% ipython --no-banner

In [1]: import numpy as np

In [2]: np.set_printoptions(precision=2, suppress=True, linewidth=120)

In [3]: rnd = lambda a: np.round(a, 2) + 0

In [4]: F = np.loadtxt("run8.csv", delimiter=",")

In [5]: F
Out[5]: 
array([[ -4.,   8.,  -2.,  -6.],
       [ -8.,  12.,  -2.,  -6.],
       [ 20., -16.,  10.,  14.],
       [  0.,   0.,   0.,   4.]])

In [6]: evals, vecs = np.linalg.eig(F)

In [7]: print(rnd(np.prod(evals)))
768.0

In [8]: rnd(evals)
Out[8]: array([8., 4., 6., 4.])

In [9]: print(rnd(np.sort(np.linalg.eigvals(F.T))))
[4. 4. 6. 8.]

In [10]: print(rnd(np.sort(np.linalg.eigvals(F @ F))))
[16. 16. 36. 64.]

In [11]: rng = np.random.default_rng(8078)

In [12]: labels = rng.permutation(4)

In [13]: labels
Out[13]: array([0, 1, 3, 2])

In [14]: other = F[labels][:, labels]

In [15]: rnd(np.sort(np.abs(np.linalg.eigvals(other))))
Out[15]: array([4., 4., 6., 8.])

In [16]: other
Out[16]: 
array([[ -4.,   8.,  -6.,  -2.],
       [ -8.,  12.,  -6.,  -2.],
       [  0.,   0.,   4.,   0.],
       [ 20., -16.,  14.,  10.]])

In [17]: np.allclose(other, F)
Out[17]: False

In [18]: rnd(np.linalg.det(other)), rnd(np.linalg.det(F[labels]))
Out[18]: (np.float64(768.0), np.float64(-768.0))

In [19]: rnd(np.linalg.eigvals(F).sum().real)
Out[19]: np.float64(22.0)

In [20]: np.einsum("ij,ji->", F, F)
Out[20]: np.float64(132.0)

In [21]: rnd(np.linalg.det(F[::-1]))
Out[21]: np.float64(768.0)

In [22]: rnd(np.poly(F))
Out[22]: array([   1.,  -22.,  176., -608.,  768.])

In [23]: rnd(np.linalg.eigvals(F))
Out[23]: array([8., 4., 6., 4.])

In [24]: r0 = np.array([-1, -2])

In [25]: print(np.polyval(r0, F[3]))
[-2. -2. -2. -6.]

In [26]: np.correlate(F[3], F[1], "full")
Out[26]: array([  0.,   0.,   0., -24.,  -8.,  48., -32.])

In [27]: np.convolve(F[3], r0)
Out[27]: array([ 0.,  0.,  0., -4., -8.])
